$ python3 -q
>>> import numpy as np
>>> np.set_printoptions(precision=3, suppress=True, linewidth=160, sign=" ")
>>> rnd = lambda a: np.round(a, 3) + 0
>>> out = np.array([[3, 1], [2, 2], [3, 3], [0, 0], [3, 3], [2, 2], [2, 2]])
>>> basis = np.array([[-2, 2, 1, 3, 0, -3, -1, 1], [-3, 1, 3, 2, -2, 2, 3, -2]])
>>> rng = np.random.default_rng(51393)
>>> A = out @ basis + 0.1 * rng.normal(size=(7, 8))
>>> rnd(A)
array([[ -8.957,   7.014,   5.862,  10.986,  -1.922,  -7.078,   0.221,   1.087],
       [ -9.912,   6.081,   8.089,  10.02 ,  -4.039,  -1.997,   4.016,  -1.97 ],
       [-14.822,   8.899,  11.946,  14.888,  -5.971,  -3.054,   5.866,  -2.716],
       [ -0.055,   0.1  ,  -0.007,  -0.211,  -0.065,   0.065,  -0.039,   0.148],
       [-15.091,   8.979,  12.114,  14.923,  -6.061,  -3.231,   5.953,  -3.03 ],
       [-10.034,   5.986,   8.115,  10.066,  -3.78 ,  -2.077,   4.178,  -1.988],
       [-10.   ,   5.969,   8.051,  10.014,  -4.098,  -2.023,   4.041,  -2.121]])
>>> x = np.array([2, 1, 4, 3, 5, -5, -4, -5])
>>> a = np.maximum(A @ x, 0)
>>> rnd(np.maximum(A @ x, 0) - np.maximum(-A @ x, 0))
array([64.962, 32.245, 47.237, -1.907, 49.207, 33.291, 32.281])
>>> rnd(np.tanh(A @ x))
array([ 1.   ,  1.   ,  1.   , -0.957,  1.   ,  1.   ,  1.   ])
>>> np.flatnonzero(a > 1e-9)
array([ 0,  1,  2,  4,  5,  6])
>>> rnd(A.T @ a)
array([-3001.069,  1905.859,  2332.044,  3132.755, -1093.57 ,  -961.888,   983.403,  -404.94 ])
>>> rnd(A * (a > 1e-9)[:, None])
array([[ -8.957,   7.014,   5.862,  10.986,  -1.922,  -7.078,   0.221,   1.087],
       [ -9.912,   6.081,   8.089,  10.02 ,  -4.039,  -1.997,   4.016,  -1.97 ],
       [-14.822,   8.899,  11.946,  14.888,  -5.971,  -3.054,   5.866,  -2.716],
       [  0.   ,   0.   ,   0.   ,   0.   ,   0.   ,   0.   ,   0.   ,   0.   ],
       [-15.091,   8.979,  12.114,  14.923,  -6.061,  -3.231,   5.953,  -3.03 ],
       [-10.034,   5.986,   8.115,  10.066,  -3.78 ,  -2.077,   4.178,  -1.988],
       [-10.   ,   5.969,   8.051,  10.014,  -4.098,  -2.023,   4.041,  -2.121]])
>>> X = np.diag(np.array([2, 7, 9, 3, 2, 2, 9, 1, 5]))
>>> X
array([[ 2,  0,  0,  0,  0,  0,  0,  0,  0],
       [ 0,  7,  0,  0,  0,  0,  0,  0,  0],
       [ 0,  0,  9,  0,  0,  0,  0,  0,  0],
       [ 0,  0,  0,  3,  0,  0,  0,  0,  0],
       [ 0,  0,  0,  0,  2,  0,  0,  0,  0],
       [ 0,  0,  0,  0,  0,  2,  0,  0,  0],
       [ 0,  0,  0,  0,  0,  0,  9,  0,  0],
       [ 0,  0,  0,  0,  0,  0,  0,  1,  0],
       [ 0,  0,  0,  0,  0,  0,  0,  0,  5]])
>>> u, v = X[2], X[5]
>>> u @ v
np.int64(0)
>>> u @ u
np.int64(81)
>>> pr = (u @ v) / (u @ u) * u
>>> v - pr
array([ 0.,  0.,  0.,  0.,  0.,  2.,  0.,  0.,  0.])
>>> np.outer(u, v)
array([[  0,   0,   0,   0,   0,   0,   0,   0,   0],
       [  0,   0,   0,   0,   0,   0,   0,   0,   0],
       [  0,   0,   0,   0,   0,  18,   0,   0,   0],
       [  0,   0,   0,   0,   0,   0,   0,   0,   0],
       [  0,   0,   0,   0,   0,   0,   0,   0,   0],
       [  0,   0,   0,   0,   0,   0,   0,   0,   0],
       [  0,   0,   0,   0,   0,   0,   0,   0,   0],
       [  0,   0,   0,   0,   0,   0,   0,   0,   0],
       [  0,   0,   0,   0,   0,   0,   0,   0,   0]])
>>> labels = rng.permutation(9)
>>> labels
array([ 2,  6,  5,  1,  4,  7,  3,  8,  0])
>>> out = X[labels][:, labels]
>>> rnd(np.linalg.det(out)), rnd(np.linalg.det(X[labels]))
(np.float64(68040.0), np.float64(68040.0))
>>> out
array([[ 9,  0,  0,  0,  0,  0,  0,  0,  0],
       [ 0,  9,  0,  0,  0,  0,  0,  0,  0],
       [ 0,  0,  2,  0,  0,  0,  0,  0,  0],
       [ 0,  0,  0,  7,  0,  0,  0,  0,  0],
       [ 0,  0,  0,  0,  2,  0,  0,  0,  0],
       [ 0,  0,  0,  0,  0,  1,  0,  0,  0],
       [ 0,  0,  0,  0,  0,  0,  3,  0,  0],
       [ 0,  0,  0,  0,  0,  0,  0,  5,  0],
       [ 0,  0,  0,  0,  0,  0,  0,  0,  2]])
>>> np.trace(out)
np.int64(40)
>>> np.diag(out)
array([ 9,  9,  2,  7,  2,  1,  3,  5,  2])
>>> x = np.array([-4, 2, -8, 4, 8, 5, 6, 7, 8])
>>> target = X @ x
>>> target
array([ -8,  14, -72,  12,  16,  10,  54,   7,  40])
>>> rnd(np.linalg.solve(X, X[:, 1]))
array([ 0.,  1.,  0.,  0.,  0.,  0.,  0.,  0.,  0.])
>>> rnd(np.linalg.solve(X, target))
array([-4.,  2., -8.,  4.,  8.,  5.,  6.,  7.,  8.])
>>> rnd(np.linalg.solve(X.T, X[8]))
array([ 0.,  0.,  0.,  0.,  0.,  0.,  0.,  0.,  1.])
>>> rnd(np.linalg.solve(X, target + X[:, 5]))
array([-4.,  2., -8.,  4.,  8.,  6.,  6.,  7.,  8.])
>>> x = np.ones(9)
>>> for _ in range(7):
...     x = X @ x
...     x /= np.linalg.norm(x)
...     print(round(x @ X @ x, 3))
... 
7.667
8.5
8.746
8.858
8.917
8.95
8.97
>>> rnd(np.linalg.eigvalsh(X)[-1])
np.float64(9.0)
>>> m1 = np.load("test0.npy")
>>> m1
array([[-1.608,  1.096,  2.855,  5.496,  6.792],
       [-8.741, -5.488,  1.307,  2.671, -5.426],
       [ 2.162, -0.692, -3.678, -0.285, -0.011],
       [-1.88 , -1.986, -2.338,  3.394,  7.355],
       [ 0.511,  3.274,  3.67 , -0.689,  0.257],
       [ 1.67 , -2.605, -0.526,  2.813,  2.934],
       [ 4.853,  3.211,  6.342, -3.382, -0.48 ],
       [ 2.537,  3.232, -5.419,  1.271,  0.599],
       [-2.94 , -0.323,  1.427,  3.778,  1.537],
       [ 1.455, -1.17 ,  5.45 ,  1.848, -2.639],
       [-1.981, -0.911,  1.648,  1.616,  1.834],
       [ 4.112, -7.652, -1.417,  0.16 ,  2.109],
       [ 2.523, -0.412,  0.281, -7.551,  0.043],
       [ 3.793, -1.922, -7.351,  0.442, -3.711],
       [ 0.543,  0.108, -2.869, -2.013, -5.217],
       [-0.335,  1.409, -0.113, -3.939,  3.93 ],
       [-7.538,  0.923,  2.729,  1.267, -1.965],
       [ 5.507, -2.383, -4.175, -0.032, -4.619],
       [ 3.417,  0.892, -5.686,  3.952,  0.686],
       [-1.897,  1.196, -4.787,  2.375,  1.421],
       [ 4.898,  0.701,  0.925,  1.525,  0.135],
       [-3.321,  7.131,  0.339, -3.412,  5.811],
       [-2.534, -5.596,  3.874, -6.342,  3.801],
       [-2.086, -0.143, -6.2  , -1.037, -0.685],
       [ 1.066,  0.078, -1.122,  2.375, -1.218],
       [10.351, -3.377,  2.361, -0.638,  5.188]])
>>> cen = m1 - m1.mean(axis=0)
>>> vecs = np.linalg.svd(cen)[2][:4]
>>> out = cen - cen @ vecs.T @ vecs
>>> rnd(out.std(axis=0))
array([ 0.71 ,  1.241,  1.077,  1.615,  1.044])
>>> rnd(np.cov(cen @ vecs.T, rowvar=False))
array([[ 18.277,   0.   ,   0.   ,   0.   ],
       [  0.   ,  15.712,   0.   ,   0.   ],
       [  0.   ,   0.   ,  11.533,   0.   ],
       [  0.   ,   0.   ,   0.   ,   9.74 ]])
>>> rnd((cen @ vecs.T).std(axis=0))
array([ 4.192,  3.887,  3.33 ,  3.06 ])
>>> out = np.c_[m1[:, :3] @ np.array([[-8, -6, -4], [-3, 4, -2], [4, 3, -8]]), np.array([1, -2, -1, 0, -2, -2, 0, 0, 2, 1, 0, 1, 1, -1, -2, 0, 0, 1, -2, 0, 2, 0, -1, 2, -2, 0])]
>>> rnd(out)
array([[ 20.996,  22.597, -18.6  ,   1.   ],
       [ 91.62 ,  34.415,  35.484,  -2.   ],
       [-29.932, -26.774,  22.16 ,  -1.   ],
       [ 11.646,  -3.678,  30.196,   0.   ],
       [  0.77 ,  21.04 , -37.952,  -2.   ],
       [ -7.649, -22.018,   2.738,  -2.   ],
       [-23.089,   2.752, -76.57 ,   0.   ],
       [-51.668, -18.551,  26.74 ,   0.   ],
       [ 30.197,  20.629,   0.99 ,   2.   ],
       [ 13.67 ,   2.94 , -47.08 ,   1.   ],
       [ 25.173,  13.186,  -3.438,   0.   ],
       [-15.608, -59.531,  10.192,   1.   ],
       [-17.824, -15.943, -11.516,   1.   ],
       [-53.982, -52.499,  47.48 ,  -1.   ],
       [-16.144, -11.433,  20.564,  -2.   ],
       [ -1.999,   7.307,  -0.574,   0.   ],
       [ 68.451,  57.107,   6.474,   0.   ],
       [-53.607, -55.099,  16.138,   1.   ],
       [-52.756, -33.992,  30.036,  -2.   ],
       [ -7.56 ,   1.805,  43.492,   0.   ],
       [-37.587, -23.809, -28.394,   2.   ],
       [  6.531,  49.467,  -3.69 ,   0.   ],
       [ 52.556,   4.442,  -9.664,  -1.   ],
       [ -7.683,  -6.656,  58.23 ,   2.   ],
       [-13.25 ,  -9.45 ,   4.556,  -2.   ],
       [-63.233, -68.531, -53.538,   0.   ]])
>>> rnd(np.linalg.norm(np.linalg.qr(m1)[0].T @ out, axis=0) ** 2 / ((out ** 2).sum(axis=0) + 1e-12))
array([ 1.   ,  1.   ,  1.   ,  0.043])
>>> np.linalg.matrix_rank(out)
np.int64(4)
>>> np.linalg.matrix_rank(np.c_[m1, out])
np.int64(6)
>>> out = m1 / np.sqrt((m1 ** 2).mean(axis=1, keepdims=True))
>>> rnd(np.linalg.norm(out, axis=1))
array([ 2.236,  2.236,  2.236,  2.236,  2.236,  2.236,  2.236,  2.236,  2.236,  2.236,  2.236,  2.236,  2.236,  2.236,  2.236,  2.236,  2.236,  2.236,  2.236,
        2.236,  2.236,  2.236,  2.236,  2.236,  2.236,  2.236])
>>> np.linalg.matrix_rank(out) == np.linalg.matrix_rank(m1)
np.True_
>>> x = np.array([-2, 1, -2, -2, -1])
>>> target = m1 @ x
>>> rnd(np.linalg.pinv(m1) @ m1)
array([[ 1.,  0.,  0.,  0.,  0.],
       [ 0.,  1.,  0.,  0.,  0.],
       [ 0.,  0.,  1.,  0.,  0.],
       [ 0.,  0.,  0.,  1.,  0.],
       [ 0.,  0.,  0.,  0.,  1.]])
>>> rnd(np.linalg.lstsq(m1, target)[0])
array([-2.,  1., -2., -2., -1.])
>>> target = target + 0.3 * rng.normal(size=26)
>>> rnd(target)
array([-19.638,   9.55 ,   2.801,  -7.999,  -3.952, -13.53 , -12.398,   5.96 ,  -6.916, -16.   ,  -5.513, -15.339,   8.98 ,   8.055,  13.417,   6.199,  10.103,
         0.088,  -2.819,   8.238, -14.045,  14.248,   0.314,  19.194,  -3.319, -32.528])
>>> beta, *_ = np.linalg.lstsq(m1, target)
>>> rnd(m1.T @ (target - m1 @ beta))
array([ 0.,  0.,  0.,  0.,  0.])
>>> rnd(np.linalg.norm(target - m1 @ beta))
np.float64(1.221)
>>> M = np.load("layer9.npy")
>>> M
array([[ 0.3,  0. ,  2. ,  1. ,  1. ,  1. ,  2. ,  3. ,  3. ,  3. ,  2. ,  1. ],
       [ 1. ,  0.3,  0. ,  3. ,  2. ,  2. ,  1. ,  0. ,  1. ,  2. ,  2. ,  2. ],
       [ 2. ,  0. ,  2.3,  1. ,  3. ,  3. ,  1. ,  3. ,  3. ,  0. ,  0. ,  2. ],
       [ 1. ,  2. ,  2. ,  0.3,  0. ,  3. ,  3. ,  2. ,  0. ,  3. ,  3. ,  2. ],
       [ 0. ,  3. ,  2. ,  0. ,  3.3,  2. ,  3. ,  0. ,  3. ,  3. ,  3. ,  2. ],
       [ 3. ,  0. ,  3. ,  0. ,  0. ,  3.3,  1. ,  3. ,  2. ,  2. ,  1. ,  1. ],
       [ 1. ,  1. ,  3. ,  2. ,  0. ,  0. ,  1.3,  2. ,  0. ,  2. ,  0. ,  3. ],
       [ 2. ,  2. ,  3. ,  2. ,  3. ,  2. ,  1. ,  1.3,  1. ,  2. ,  2. ,  1. ],
       [ 0. ,  1. ,  3. ,  3. ,  0. ,  3. ,  3. ,  1. ,  0.3,  0. ,  1. ,  2. ],
       [ 0. ,  3. ,  1. ,  2. ,  0. ,  2. ,  0. ,  2. ,  3. ,  2.3,  2. ,  3. ],
       [ 0. ,  2. ,  0. ,  0. ,  1. ,  1. ,  0. ,  2. ,  0. ,  2. ,  3.3,  0. ],
       [ 0. ,  0. ,  2. ,  1. ,  1. ,  1. ,  2. ,  3. ,  3. ,  3. ,  2. ,  1.3]])
>>> out = M + rng.integers(-2, 3, (12, 10)) @ rng.integers(-2, 3, (10, 12))
>>> rnd(out)
array([[  1.3,  -6. ,  -4. ,   4. ,   5. ,   1. ,   3. ,   9. ,   6. ,  -3. ,  -3. ,   9. ],
       [ -2. ,  -0.7,   8. ,   6. ,  -5. ,   4. ,  -1. ,  -2. ,   6. ,  11. ,   1. ,   4. ],
       [  4. ,   5. ,  -0.7,  -1. ,   1. ,  -6. ,   4. ,  -1. ,   6. ,   0. ,   1. ,   2. ],
       [  3. ,   2. ,  13. ,  11.3,  -9. ,   1. ,   2. ,   0. ,   5. ,   9. ,  -5. ,   7. ],
       [ -8. ,   1. ,   3. ,   9. ,   9.3,  -1. ,  -5. ,  -3. ,  -9. ,   2. ,  -8. ,  -6. ],
       [  5. ,  -6. ,   1. ,   1. ,   4. ,  -0.7,   1. ,   9. ,   4. ,   1. ,  -3. ,   7. ],
       [ -1. ,   5. ,   9. ,  14. ,  -2. ,   0. ,   1.3, -12. ,   0. ,   6. ,  -4. ,  -3. ],
       [  3. ,   5. ,   4. ,   2. ,   5. ,   6. ,  -5. ,  -3.7,  -6. ,  -1. , -10. ,  -6. ],
       [ -7. ,   6. ,   6. ,   9. ,  -2. ,   2. ,   4. ,  -8. ,  -0.7,   6. ,   8. ,  -6. ],
       [ -4. ,   1. ,  -6. ,   3. ,   8. ,   7. ,  -8. ,  -7. ,  -9. ,  -8.7,   1. ,  -8. ],
       [  1. ,  -3. ,   1. ,  -4. ,   7. ,   3. ,  -5. ,   5. ,   2. ,   8. ,  -0.7,  -2. ],
       [  2. ,   6. ,  -3. ,  -1. ,   3. ,  -1. ,   2. , -11. ,  -2. ,  -4. ,   5. ,  -7.7]])
>>> np.linalg.matrix_rank(out - M, tol=1e-8)
np.int64(10)
>>> np.abs(out - M).sum(axis=1)
array([ 49.,  45.,  34.,  62.,  72.,  38.,  54.,  51.,  56.,  79.,  41.,  57.])
